% python3 -q
>>> import numpy as np
>>> np.set_printoptions(precision=3, suppress=True, linewidth=140)
>>> def tidy(a):
...     return np.round(a, 3) + 0
... 
>>> J = np.load("a.npy")
>>> tidy(J)
array([[-0.26 ,  0.493, -0.356, -0.51 , -0.551],
       [ 0.52 , -0.365, -0.687, -0.313,  0.162],
       [-0.347, -0.037, -0.599,  0.708, -0.138],
       [ 0.52 ,  0.768, -0.081,  0.273,  0.241],
       [-0.52 ,  0.182, -0.191, -0.257,  0.77 ]])
>>> G = J.T @ J
>>> np.allclose(G, G.T)
True
>>> (J @ J.T).shape
(5, 5)
>>> tidy(G)
array([[1., 0., 0., 0., 0.],
       [0., 1., 0., 0., 0.],
       [0., 0., 1., 0., 0.],
       [0., 0., 0., 1., 0.],
       [0., 0., 0., 0., 1.]])
>>> np.trace(G), tidy((J ** 2).sum())
(np.float64(5.0), np.float64(5.0))
>>> tidy(np.linalg.svd(J, compute_uv=False))
array([1., 1., 1., 1., 1.])
>>> tidy(J @ J.T)
array([[1., 0., 0., 0., 0.],
       [0., 1., 0., 0., 0.],
       [0., 0., 1., 0., 0.],
       [0., 0., 0., 1., 0.],
       [0., 0., 0., 0., 1.]])
>>> x0 = np.array([-1, -2, 2, 2, 0])
>>> h = np.maximum(J @ x0, 0)
>>> tidy(np.maximum(J @ x0, 0) - np.maximum(-J @ x0, 0))
array([-2.456, -1.792,  0.64 , -1.672, -0.741])
>>> tidy(J.T @ h)
array([-0.222, -0.024, -0.383,  0.453, -0.088])
>>> tidy(np.maximum(J @ (3 * x0), 0))
array([0.   , 0.   , 1.919, 0.   , 0.   ])
>>> tidy(h)
array([0.  , 0.  , 0.64, 0.  , 0.  ])
>>> def softmax(z):
...     e = np.exp(z - z.max(axis=-1, keepdims=True))
...     return e / e.sum(axis=-1, keepdims=True)
... 
>>> tidy(softmax(10 * J[1]))
array([0.973, 0.   , 0.   , 0.   , 0.027])
>>> tidy(softmax(J).sum(axis=1))
array([1., 1., 1., 1., 1.])
>>> tidy(softmax(J[1] + -1))
array([0.351, 0.145, 0.105, 0.153, 0.246])
>>> tidy(softmax(J[1]))
array([0.351, 0.145, 0.105, 0.153, 0.246])
>>> S = J @ J.T / np.sqrt(5)
>>> softmax(S).round(6).argmax(axis=1)
array([0, 1, 2, 3, 4])
>>> tidy(softmax(S)[1] @ J)
array([ 0.037,  0.15 , -0.414, -0.05 ,  0.104])
>>> tidy(softmax(S))
array([[0.281, 0.18 , 0.18 , 0.18 , 0.18 ],
       [0.18 , 0.281, 0.18 , 0.18 , 0.18 ],
       [0.18 , 0.18 , 0.281, 0.18 , 0.18 ],
       [0.18 , 0.18 , 0.18 , 0.281, 0.18 ],
       [0.18 , 0.18 , 0.18 , 0.18 , 0.281]])
>>> other = np.array([[2, 2, -1], [2, -3, -1]])
>>> W2 = np.kron(other, J)
>>> W2.shape
(10, 15)
>>> np.linalg.matrix_rank(W2)
np.int64(10)
>>> X = np.load("dump.npy")
>>> X
array([[ 0.447, -0.098,  2.365, -0.446, -1.013,  4.239],
       [-1.779, -0.593,  3.967,  0.674, -2.07 ,  1.004],
       [-1.338,  0.605, -0.785, -0.991,  4.601, -0.281],
       [ 0.137, -2.622, -2.866, -3.026,  0.76 , -0.395],
       [ 1.843, -3.067,  1.113,  2.178,  2.432, -0.544],
       [ 2.244, -4.044,  0.892,  1.088, -1.083,  0.676],
       [ 2.202, -1.762,  1.034,  2.668,  0.704, -2.892],
       [ 3.596, -1.84 ,  2.041,  0.142,  2.105,  0.249],
       [ 2.548,  1.516,  2.339, -0.551,  1.036, -3.06 ],
       [ 3.135,  3.596,  0.991,  0.554, -0.765,  0.604],
       [ 0.623,  0.344, -3.485,  0.718, -0.005, -3.44 ],
       [-2.771,  0.468,  0.172, -2.234, -3.46 , -0.325]])
>>> W2 = X[[10, 3]].astype(float)
>>> for _ in range(6):
...     labels = np.linalg.norm(X[:, None] - W2, axis=-1).argmin(axis=1)
...     W2 = np.array([X[labels == j].mean(axis=0) for j in range(2)])
... 
>>> labels
array([1, 1, 1, 1, 1, 1, 0, 1, 0, 0, 0, 1])
>>> np.abs(W2[1] - W2[0]).argmax()
np.int64(5)
>>> f = np.array([0, 2, 4])
>>> tidy(np.cross(X[1, :3], X[9, :3]))
array([-14.853,  14.2  ,  -4.538])
>>> dist = np.linalg.norm(X[:, None] - X[None], axis=-1)
>>> (dist + 1e9 * np.eye(12)).round(6).argmin(axis=1)
array([ 1,  0,  3, 10,  7,  4,  4,  4,  6,  8,  6,  1])
>>> dist.shape
(12, 12)
>>> tidy(dist[:5, :5])
array([[0.   , 4.539, 8.115, 8.069, 7.346],
       [4.539, 0.   , 8.552, 8.839, 7.233],
       [8.115, 8.552, 0.   , 5.986, 6.482],
       [8.069, 8.839, 5.986, 0.   , 6.989],
       [7.346, 7.233, 6.482, 6.989, 0.   ]])
>>> other = np.array([[5, 4, 0], [1, 1, 2], [3, 2, 2]])
>>> W2 = np.array([[1, 1, 3], [0, 1, 1], [0, 1, 3]])
>>> E = np.block([[other, np.array([[-2, 5, 1], [-4, -1, 4], [-2, 5, 3]])], [np.zeros((3, 3)), W2]])
>>> E
array([[ 5.,  4.,  0., -2.,  5.,  1.],
       [ 1.,  1.,  2., -4., -1.,  4.],
       [ 3.,  2.,  2., -2.,  5.,  3.],
       [ 0.,  0.,  0.,  1.,  1.,  3.],
       [ 0.,  0.,  0.,  0.,  1.,  1.],
       [ 0.,  0.,  0.,  0.,  1.,  3.]])
>>> W = np.array([[-9, 8, 3, -3, 7, -7],
...     [-8, 8, -7, -4, 5, 9],
...     [-6, -3, -3, -7, 3, 4],
...     [-4, 1, 5, 5, 2, -5],
...     [2, 3, -9, -7, -1, -1],
...     [8, -3, 2, -3, 6, -4]])
>>> beta = np.array([-5, 0, -4, 5, 0, -3])
>>> H = np.maximum(E @ W + beta, 0)
>>> tidy((H > 0).mean(axis=0))
array([0.667, 0.333, 0.   , 0.   , 1.   , 0.167])
>>> (H > 0).astype(int)
array([[0, 1, 0, 0, 1, 0],
       [1, 0, 0, 0, 1, 1],
       [0, 1, 0, 0, 1, 0],
       [1, 0, 0, 0, 1, 0],
       [1, 0, 0, 0, 1, 0],
       [1, 0, 0, 0, 1, 0]])
>>> W2 = np.array([[2, 1], [2, -3], [1, 1], [-2, 3], [2, 1], [-3, 3]])
>>> W @ W2
array([[ 42, -53],
       [-16, -19],
       [-13,  -6],
       [  8,   0],
       [ 16, -41],
       [ 42,   4]])
>>> (H @ W2).round(6).argmax(axis=1)
array([0, 1, 0, 0, 0, 0])
>>> f = np.array([0, 3, 0])
>>> np.convolve(E[4], f)
array([0., 0., 0., 0., 0., 3., 3., 0.])
>>> np.cross(E[4, :3], E[5, :3])
array([0., 0., 0.])
>>> np.correlate(E[4], E[5], "full")
array([0., 0., 0., 0., 3., 4., 1., 0., 0., 0., 0.])
>>> T = np.stack([E, 2 * E, E[::-1]])
>>> np.linalg.matrix_rank(T)
array([6, 6, 6])
>>> tidy(np.linalg.det(T))
array([ 12., 768., -12.])
>>> (T @ E.T).shape
(3, 6, 6)
>>> T.sum(axis=0)
array([[ 15.,  12.,   0.,  -6.,  16.,   6.],
       [  3.,   3.,   6., -12.,  -2.,  13.],
       [  9.,   6.,   6.,  -5.,  16.,  12.],
       [  3.,   2.,   2.,   1.,   8.,  12.],
       [  1.,   1.,   2.,  -4.,   2.,   7.],
       [  5.,   4.,   0.,  -2.,   8.,  10.]])
>>> M = np.load("out11.npy")
>>> M
array([[1, 0, 0, 0, 0, 0],
       [5, 1, 0, 0, 0, 0],
       [5, 0, 1, 0, 0, 0],
       [0, 3, 5, 1, 0, 0],
       [3, 4, 0, 1, 1, 0],
       [0, 0, 0, 0, 2, 1]])
>>> np.linalg.matrix_rank(M - M[0, 0] * np.eye(6))
np.int64(4)
>>> np.prod(np.diag(M)), tidy(np.linalg.det(M))
(np.int64(1), np.float64(1.0))
>>> f = np.array([0, 0, 1, 1, 1, 0])
>>> other = M + np.outer(f, np.eye(6)[5])
>>> np.linalg.matrix_rank(other - M)
np.int64(1)
>>> tidy(np.linalg.det(other) / np.linalg.det(M)), tidy(1 + np.linalg.solve(M, f)[5])
(np.float64(-9.0), np.float64(-9.0))
>>> A = np.load("mat.npy")
>>> tidy(A)
array([[ 0.246,  1.581,  2.21 , -1.151,  0.481],
       [-2.588, -0.363, -0.618, -1.332,  0.128],
       [ 2.182, -0.549, -0.669,  1.829, -0.381],
       [-0.936, -1.574, -2.23 ,  0.71 , -0.414],
       [ 1.394, -1.127, -1.507,  1.81 , -0.491],
       [-0.261,  1.513,  2.094, -1.415,  0.507],
       [-2.503, -0.726, -1.118, -0.978,  0.004],
       [ 1.756,  1.374,  1.988, -0.028,  0.273],
       [ 1.974, -0.745, -0.951,  1.861, -0.424],
       [ 1.606,  1.431,  2.061, -0.17 ,  0.305],
       [-2.426, -0.862, -1.305, -0.817, -0.046],
       [ 0.198, -1.525, -2.113,  1.384, -0.505],
       [ 1.024,  1.564,  2.22 , -0.646,  0.402],
       [-1.506, -1.464, -2.102,  0.26 , -0.325],
       [-1.749,  0.916,  1.199, -1.859,  0.457],
       [-2.298, -1.019, -1.517, -0.607, -0.108],
       [ 2.312, -0.394, -0.448,  1.783, -0.343],
       [ 2.185,  1.122,  1.656,  0.451,  0.152],
       [-0.523, -1.592, -2.238,  0.986, -0.458],
       [ 0.526, -1.454, -2.   ,  1.532, -0.513],
       [ 1.117,  1.55 ,  2.206, -0.577,  0.389],
       [ 2.553,  0.08 ,  0.223,  1.543, -0.215],
       [-0.036,  1.551,  2.156, -1.304,  0.498]])
>>> rk = np.linalg.matrix_rank(A)
>>> rk
np.int64(2)
>>> ns = np.linalg.svd(A)[2][rk:].T
>>> np.linalg.matrix_rank(A.T @ A), np.linalg.matrix_rank(A @ A.T)
(np.int64(2), np.int64(2))
>>> np.allclose(A @ ns, 0)
True
>>> [int(np.linalg.matrix_rank(np.delete(A, i, axis=0))) for i in range(23)]
[2, 2, 2, 2, 2, 2, 2, 2, 2, 2, 2, 2, 2, 2, 2, 2, 2, 2, 2, 2, 2, 2, 2]
>>> [int(np.linalg.matrix_rank(A[:, :j + 1])) for j in range(5)]
[1, 2, 2, 2, 2]
>>> dist = np.linalg.norm(A[:, None] - A[None], axis=-1)
>>> dist.mean(axis=1).argmax()
np.int64(14)
>>> tidy(np.linalg.norm(A, axis=1))
array([3., 3., 3., 3., 3., 3., 3., 3., 3., 3., 3., 3., 3., 3., 3., 3., 3., 3., 3., 3., 3., 3., 3.])
>>> tidy(dist[:5, :5])
array([[0.   , 4.468, 5.118, 5.943, 5.672],
       [4.468, 0.   , 5.748, 3.355, 5.242],
       [5.118, 5.748, 0.   , 3.803, 1.292],
       [5.943, 3.355, 3.803, 0.   , 2.714],
       [5.672, 5.242, 1.292, 2.714, 0.   ]])
>>> left, sig, VT = np.linalg.svd(A, full_matrices=False)
>>> tidy(np.abs(VT[0]))
array([0.307, 0.525, 0.744, 0.24 , 0.138])
>>> tidy(left.T @ A @ VT.T)
array([[11.087,  0.   ,  0.   ,  0.   ,  0.   ],
       [ 0.   ,  9.169,  0.   ,  0.   ,  0.   ],
       [ 0.   ,  0.   ,  0.   ,  0.   ,  0.   ],
       [ 0.   ,  0.   ,  0.   ,  0.   ,  0.   ],
       [ 0.   ,  0.   ,  0.   ,  0.   ,  0.   ]])
>>> K = np.load("case0.npy")
>>> K
array([[ 1,  3,  0,  0,  0,  0],
       [ 3,  0,  0,  0,  0,  0],
       [ 1, -5,  0,  0,  0,  0],
       [ 0,  0,  1,  3,  0,  0],
       [ 0,  0,  3,  0,  0,  0],
       [ 0,  0,  1, -5,  0,  0],
       [ 0,  0,  0,  0,  1,  3],
       [ 0,  0,  0,  0,  3,  0],
       [ 0,  0,  0,  0,  1, -5]])
>>> tidy(softmax(K).sum(axis=1))
array([1., 1., 1., 1., 1., 1., 1., 1., 1.])
>>> tidy(softmax(K[0] + 3))
array([0.101, 0.749, 0.037, 0.037, 0.037, 0.037])
>>> S = K @ K.T / np.sqrt(6)
>>> softmax(S).round(6).argmax(axis=1)
array([0, 1, 2, 3, 4, 5, 6, 7, 8])
>>> other = np.c_[K[:, :5] @ np.array([[0, 0, -3, -2, 3],
...     [1, -2, 3, -1, 2],
...     [3, -1, -3, -1, -3],
...     [0, 1, -3, 1, -3],
...     [2, 1, 2, 3, 0]]), np.array([0, -2, -2, 3, 1, -1, 2, 3, 0])]
>>> other
array([[  3,  -6,   6,  -5,   9,   0],
       [  0,   0,  -9,  -6,   9,  -2],
       [ -5,  10, -18,   3,  -7,  -2],
       [  3,   2, -12,   2, -12,   3],
       [  9,  -3,  -9,  -3,  -9,   1],
       [  3,  -6,  12,  -6,  12,  -1],
       [  2,   1,   2,   3,   0,   2],
       [  6,   3,   6,   9,   0,   3],
       [  2,   1,   2,   3,   0,   0]])
>>> tidy(np.linalg.lstsq(K, other[:, 0])[0])
array([0., 1., 3., 0., 2., 0.])
>>> tidy(np.linalg.norm(other - K @ np.linalg.lstsq(K, other)[0], axis=0))
array([0.   , 0.   , 0.   , 0.   , 0.   , 1.492])
>>> np.linalg.matrix_rank(np.c_[K, other])
np.int64(7)
>>> tidy(np.linalg.norm(np.linalg.qr(K)[0].T @ other, axis=0) ** 2 / ((other ** 2).sum(axis=0) + 1e-12))
array([1.  , 1.  , 1.  , 1.  , 1.  , 0.93])
>>> feats = np.load("run15.npy")
>>> feats
array([[ -1, -10,  -2],
       [  2,  10,   2],
       [  1,   5,   1],
       [ -2, -10,  -2]])
>>> # column 1 is much longer than the rest
>>> left, sig, VT = np.linalg.svd(feats)
>>> vecs = VT[:(sig > 1e-8).sum()]
>>> rng = np.random.default_rng(269348)
>>> x0 = feats[2] + 3 * feats[1] + rng.integers(2) * np.eye(3)[2]
>>> x0
array([ 7., 35.,  8.])
>>> np.allclose(vecs.T @ vecs @ x0, x0)
False
>>> tidy(vecs.T @ vecs)
array([[1.   , 0.   , 0.   ],
       [0.   , 0.962, 0.192],
       [0.   , 0.192, 0.038]])
>>> np.linalg.matrix_rank(np.vstack([feats, x0]))
np.int64(3)
>>> tidy(np.diag(vecs.T @ vecs))
array([1.   , 0.962, 0.038])
>>> tidy(np.linalg.norm(x0 - vecs.T @ vecs @ x0))
np.float64(0.981)
>>> data = np.load("arr.npy")
>>> tidy(data)
array([[0.667, 0.   , 0.333, 0.   ],
       [0.333, 0.333, 0.333, 0.   ],
       [0.167, 0.   , 0.333, 0.5  ],
       [0.5  , 0.   , 0.167, 0.333]])
>>> # row-stochastic, so 1 is an eigenvalue
>>> data.sum(axis=1)
array([1., 1., 1., 1.])
>>> tidy(np.linalg.matrix_power(data, 2))
array([[0.5  , 0.   , 0.333, 0.167],
       [0.389, 0.111, 0.333, 0.167],
       [0.417, 0.   , 0.25 , 0.333],
       [0.528, 0.   , 0.278, 0.194]])
>>> data @ np.ones(4)
array([1., 1., 1., 1.])
>>> pr = np.eye(4)[0]
>>> for _ in range(4):
...     pr = pr @ data
...     print(pr.round(3))
... 
[0.667 0.    0.333 0.   ]
[0.5   0.    0.333 0.167]
[0.472 0.    0.306 0.222]
[0.477 0.    0.296 0.227]
>>> other = data / np.sqrt((data ** 2).mean(axis=1, keepdims=True))
>>> np.linalg.matrix_rank(data - data.mean(axis=1, keepdims=True))
np.int64(3)
>>> tidy(np.linalg.norm(data[0] - data[3]))
np.float64(0.408)
>>> tidy(np.linalg.norm(data, axis=0))
array([0.913, 0.333, 0.601, 0.601])
>>> tidy(np.linalg.norm(data[0], 1)), tidy(np.linalg.norm(data[0], np.inf))
(np.float64(1.0), np.float64(0.667))
